In [1]: import numpy as np

In [2]: np.set_printoptions(suppress=True, linewidth=140)

In [3]: tidy = lambda a: np.round(a, 2) + 0

In [4]: K = np.array([[3, 1, 1], [0, -2, -2], [4, 2, 2], [3, 1, 1]])

In [5]: Uu, sv, Vh = np.linalg.svd(K)

In [6]: evecs = Vh[:(sv > 1e-8).sum()]

In [7]: rng = np.random.default_rng(86)

In [8]: vec = K[0] + -3 * K[3] + rng.integers(2) * np.eye(3)[0]

In [9]: vec
Out[9]: array([-5., -2., -2.])

In [10]: tidy(np.linalg.norm(vec - evecs.T @ evecs @ vec))
Out[10]: np.float64(0.0)

In [11]: np.allclose(evecs.T @ evecs @ vec, vec)
Out[11]: True

In [12]: tidy(evecs.T @ evecs)
Out[12]: 
array([[1. , 0. , 0. ],
       [0. , 0.5, 0.5],
       [0. , 0.5, 0.5]])

In [13]: q, _ = np.linalg.qr(np.array([[-0.4, 0.9, 1.5], [1.0, -0.4, 2.7], [-0.3, 0.2, 0.0]]))

In [14]: ev = np.array([0, 1, 5])

In [15]: m1 = q @ np.diag(ev) @ q.T

In [16]: print(tidy(m1))
[[ 0.92  0.22 -0.5 ]
 [ 0.22  0.44  1.19]
 [-0.5   1.19  4.64]]

In [17]: rank = np.linalg.matrix_rank(m1)

In [18]: rank
Out[18]: np.int64(2)

In [19]: ns = np.linalg.svd(m1)[2][rank:].T

In [20]: [int(np.linalg.matrix_rank(np.delete(m1, i, axis=0))) for i in range(3)]
Out[20]: [2, 2, 2]

In [21]: tidy(ns[:, 0] / ns[np.abs(ns[:, 0]).round(6).argmax(), 0])
Out[21]: array([-0.4,  1. , -0.3])

In [22]: [int(np.linalg.matrix_rank(m1[:i])) for i in range(1, len(m1) + 1)]
Out[22]: [1, 2, 2]

In [23]: tidy(m1 @ ns)
Out[23]: 
array([[0.],
       [0.],
       [0.]])

In [24]: ns.shape
Out[24]: (3, 1)

In [25]: np.linalg.matrix_rank(m1.T @ m1), np.linalg.matrix_rank(m1 @ m1.T)
Out[25]: (np.int64(2), np.int64(2))

In [26]: [int(np.linalg.matrix_rank(m1[:, :j + 1])) for j in range(3)]
Out[26]: [1, 2, 2]

In [27]: r0 = np.array([0, 0])

In [28]: print(np.array([np.convolve(row, r0, "same") for row in m1]))
[[0. 0. 0.]
 [0. 0. 0.]
 [0. 0. 0.]]

In [29]: tidy(np.correlate(m1[1], m1[2], "full"))
Out[29]: array([ 1.01,  2.32,  5.96,  1.2 , -0.59])

In [30]: np.polyval(r0, m1[1])
Out[30]: array([0., 0., 0.])

In [31]: arr = np.array([[-2, 0, 0, 0, 0, 0],
    ...:     [0, -1, 0, 0, 0, 0],
    ...:     [0, -2, 0, 0, 0, 0],
    ...:     [0, 0, -2, 0, 0, 0],
    ...:     [0, 0, 0, -1, 0, 0],
    ...:     [0, 0, 0, -2, 0, 0],
    ...:     [0, 0, 0, 0, -2, 0],
    ...:     [0, 0, 0, 0, 0, -1],
    ...:     [0, 0, 0, 0, 0, -2]])

In [32]: hat = arr @ np.linalg.solve(arr.T @ arr, arr.T)

In [33]: np.trace(hat)
Out[33]: np.float64(6.0)

In [34]: hat
Out[34]: 
array([[1. , 0. , 0. , 0. , 0. , 0. , 0. , 0. , 0. ],
       [0. , 0.2, 0.4, 0. , 0. , 0. , 0. , 0. , 0. ],
       [0. , 0.4, 0.8, 0. , 0. , 0. , 0. , 0. , 0. ],
       [0. , 0. , 0. , 1. , 0. , 0. , 0. , 0. , 0. ],
       [0. , 0. , 0. , 0. , 0.2, 0.4, 0. , 0. , 0. ],
       [0. , 0. , 0. , 0. , 0.4, 0.8, 0. , 0. , 0. ],
       [0. , 0. , 0. , 0. , 0. , 0. , 1. , 0. , 0. ],
       [0. , 0. , 0. , 0. , 0. , 0. , 0. , 0.2, 0.4],
       [0. , 0. , 0. , 0. , 0. , 0. , 0. , 0.4, 0.8]])

In [35]: vec = np.array([2, 2, 1, 0, 1, 0])

In [36]: rhs = arr @ vec

In [37]: rhs
Out[37]: array([-4, -2, -4, -2,  0,  0, -2,  0,  0])

In [38]: rhs = rhs + 0.1 * rng.normal(size=9)

In [39]: tidy(rhs)
Out[39]: array([-4.03, -1.93, -3.93, -2.08,  0.05,  0.04, -1.99,  0.02, -0.13])

In [40]: c, *_ = np.linalg.lstsq(arr, rhs)

In [41]: tidy(c)
Out[41]: array([ 2.01,  1.96,  1.04, -0.03,  0.99,  0.05])

In [42]: c.round()
Out[42]: array([ 2.,  2.,  1., -0.,  1.,  0.])

In [43]: tidy(arr.T @ (rhs - arr @ c))
Out[43]: array([0., 0., 0., 0., 0., 0.])

In [44]: [round(float(np.linalg.norm(np.linalg.solve(arr.T @ arr + lam * np.eye(6), arr.T @ rhs))), 2) for lam in (0, 1, 10, 100)]
Out[44]: [3.16, 2.57, 0.96, 0.13]

In [45]: arr.T @ arr
Out[45]: 
array([[4, 0, 0, 0, 0, 0],
       [0, 5, 0, 0, 0, 0],
       [0, 0, 4, 0, 0, 0],
       [0, 0, 0, 5, 0, 0],
       [0, 0, 0, 0, 4, 0],
       [0, 0, 0, 0, 0, 5]])

In [46]: tidy(np.linalg.svd(arr, compute_uv=False))
Out[46]: array([2.24, 2.24, 2.24, 2.  , 2.  , 2.  ])

In [47]: tidy(np.linalg.pinv(arr))
Out[47]: 
array([[-0.5,  0. ,  0. ,  0. ,  0. ,  0. ,  0. ,  0. ,  0. ],
       [ 0. , -0.2, -0.4,  0. ,  0. ,  0. ,  0. ,  0. ,  0. ],
       [ 0. ,  0. ,  0. , -0.5,  0. ,  0. ,  0. ,  0. ,  0. ],
       [ 0. ,  0. ,  0. ,  0. , -0.2, -0.4,  0. ,  0. ,  0. ],
       [ 0. ,  0. ,  0. ,  0. ,  0. ,  0. , -0.5,  0. ,  0. ],
       [ 0. ,  0. ,  0. ,  0. ,  0. ,  0. ,  0. , -0.2, -0.4]])

In [48]: mat = np.array([[-8, 8, 0, 0], [14, 16, 0, 0], [4, -4, 12, -12], [-7, -8, -21, -24]])

In [49]: def softmax(z):
    ...:     e = np.exp(z - z.max(axis=-1, keepdims=True))
    ...:     return e / e.sum(axis=-1, keepdims=True)
    ...: 

In [50]: print(tidy(softmax(mat[2])))
[0. 0. 1. 0.]

In [51]: tidy(softmax(mat).sum(axis=1))
Out[51]: array([1., 1., 1., 1.])

In [52]: att = mat @ mat.T / np.sqrt(4)

In [53]: print(tidy(softmax(att + np.triu(np.full(att.shape, -np.inf), 1))))
[[1. 0. 0. 0.]
 [0. 1. 0. 0.]
 [0. 0. 1. 0.]
 [0. 0. 0. 1.]]

In [54]: M2 = np.array([[0, 0], [1, 3], [1, 0], [-1, 0]])

In [55]: M2.T @ mat.T
Out[55]: 
array([[  8,  16,  20,  -5],
       [ 24,  48, -12, -24]])

In [56]: print(np.einsum("ik,kj->ij", mat, M2))
[[  8  24]
 [ 16  48]
 [ 20 -12]
 [ -5 -24]]

In [57]: np.einsum("ik,kj->ji", mat, M2)
Out[57]: 
array([[  8,  16,  20,  -5],
       [ 24,  48, -12, -24]])

In [58]: print(np.einsum("ij,ij->i", mat, mat))
[ 128  452  320 1130]

In [59]: np.linalg.matrix_rank(mat @ M2)
Out[59]: np.int64(2)

In [60]: np.einsum("ij->j", mat)
Out[60]: array([  3,  12,  -9, -36])

In [61]: M2 @ mat
---------------------------------------------------------------------------
ValueError                                Traceback (most recent call last)
Cell In[61], line 1
----> 1 M2 @ mat

ValueError: matmul: Input operand 1 has a mismatch in its core dimension 0, with gufunc signature (n?,k),(k,m?)->(n?,m?) (size 4 is different from 2)

In [62]: print(np.linalg.matrix_rank(np.vstack([mat, M2.T])))
4
